>>> import numpy as np
>>> from numpy import linalg as LA
>>> np.set_printoptions(precision=3, suppress=True, linewidth=120)
>>> def tidy(a):
...     return np.round(a, 3) + 0
... 
>>> W2 = 10 * np.array([[0.9, 1.0, -0.3], [1.4, 0.0, 0.1], [-1.2, -1.0, 0.6]])
>>> rng = np.random.default_rng(70365)
>>> z = rng.integers(0, 3, 12)
>>> F = W2[z] + rng.normal(size=(12, 3))
>>> print(tidy(F))
[[  8.846   9.719  -2.354]
 [ -9.54   -7.77    5.342]
 [-12.269  -9.526   6.715]
 [ 14.369   0.409   0.339]
 [ 12.295   0.599   1.314]
 [-12.085  -8.442   5.041]
 [-11.636  -9.849   5.596]
 [-11.47  -10.439   4.735]
 [ 11.063   9.685  -4.343]
 [  8.732   9.044  -4.789]
 [ -8.543  -9.974   5.768]
 [-12.819 -10.086   4.876]]
>>> cen = (F - F.mean(axis=0)) / F.std(axis=0)
>>> print(np.argwhere(np.abs(cen) > 2))
[]
>>> c = LA.lstsq(np.delete(cen, 0, axis=1), cen[:, 0])[0]
>>> print(tidy(c))
[0.918 0.033]
>>> print(tidy(1 - np.var(cen[:, 0] - np.delete(cen, 0, axis=1) @ c)))
0.784
>>> vec = np.array([2, 1, 0])
>>> target = F @ vec
>>> c, lr = np.zeros(3), 1 / LA.norm(F, 2) ** 2
>>> for i in range(12):
...     c -= lr * F.T @ (F @ c - target)
...     if i % 2 == 0: print(i, round(LA.norm(F @ c - target), 3))
... 
0 8.152
2 7.094
4 6.181
6 5.394
8 4.717
10 4.135
>>> print(tidy(c))
[ 1.845  0.982 -0.437]
>>> print(tidy(LA.cond(F)))
14.433
>>> cen = F - F.mean(axis=0)
>>> Uu, sig, Vt = LA.svd(cen, full_matrices=False)
>>> print(tidy(cen.mean(axis=0)))
[0. 0. 0.]
>>> print(np.searchsorted(np.cumsum(sig ** 2) / (sig ** 2).sum(), 0.9) + 1)
1
>>> print((np.sign(Uu[:, 0]) == np.sign(Uu[0, 0])).astype(int))
[1 0 0 1 1 0 0 0 1 1 0 0]
>>> print(np.abs(Vt[0]).argmax())
0
>>> E = np.load("dump.npy")
>>> print(E)
[[ 0  4  2  4]
 [ 3  4  8  4]
 [ 5  5  7 15]
 [ 3  4  8  4]
 [ 0  0  0  0]
 [ 2  5  4  7]
 [ 2  5  4  7]
 [ 5  9 12 11]
 [ 5  9 12 11]
 [ 3  0  3  8]
 [ 3  0  3  8]
 [ 0  4  2  4]
 [ 2  9  6 11]
 [ 5  9 12 11]
 [ 2  5  4  7]
 [ 3  4  8  4]
 [ 0  0  0  0]
 [ 3  8 10  8]
 [ 3  0  3  8]
 [ 2  9  6 11]
 [ 6  4 11 12]]
>>> # row 3 repeats row 1
>>> O, r_ = LA.qr(F)
>>> print(np.allclose(r_.T @ r_, F.T @ F))
True
>>> print(tidy(O.T @ O))
[[1. 0. 0.]
 [0. 1. 0.]
 [0. 0. 1.]]
>>> print(tidy(O @ r_))
[[  8.846   9.719  -2.354]
 [ -9.54   -7.77    5.342]
 [-12.269  -9.526   6.715]
 [ 14.369   0.409   0.339]
 [ 12.295   0.599   1.314]
 [-12.085  -8.442   5.041]
 [-11.636  -9.849   5.596]
 [-11.47  -10.439   4.735]
 [ 11.063   9.685  -4.343]
 [  8.732   9.044  -4.789]
 [ -8.543  -9.974   5.768]
 [-12.819 -10.086   4.876]]
>>> print(tidy(r_))
[[-39.069 -26.292  13.186]
 [  0.     14.453  -8.299]
 [  0.      0.     -4.034]]
>>> print(tidy(np.trace(O @ O.T)))
3.0
>>> other = np.c_[E[:, :3] @ np.array([[4, 5, -4], [3, -2, 0], [1, 4, 2]]), np.array([0, 2, 2, 3, 0, 1, 3, 0, 0, 1, 1, 2, 2, 3, 3, 0, 2, 2, 0, 2, 0])]
>>> print(other)
[[14  0  4  0]
 [32 39  4  2]
 [42 43 -6  2]
 [32 39  4  3]
 [ 0  0  0  0]
 [27 16  0  1]
 [27 16  0  3]
 [59 55  4  0]
 [59 55  4  0]
 [15 27 -6  1]
 [15 27 -6  1]
 [14  0  4  2]
 [41 16  4  2]
 [59 55  4  3]
 [27 16  0  3]
 [32 39  4  0]
 [ 0  0  0  2]
 [46 39  8  2]
 [15 27 -6  0]
 [41 16  4  2]
 [47 66 -2  0]]
>>> print(LA.matrix_rank(np.c_[E, other]))
5
>>> print(tidy(LA.norm(other - E @ LA.lstsq(E, other)[0], axis=0)))
[0.    0.    0.    5.538]
>>> print(tidy(LA.norm(LA.qr(E)[0].T @ other, axis=0) ** 2 / ((other ** 2).sum(axis=0) + 1e-12)))
[1.    1.    1.    0.542]
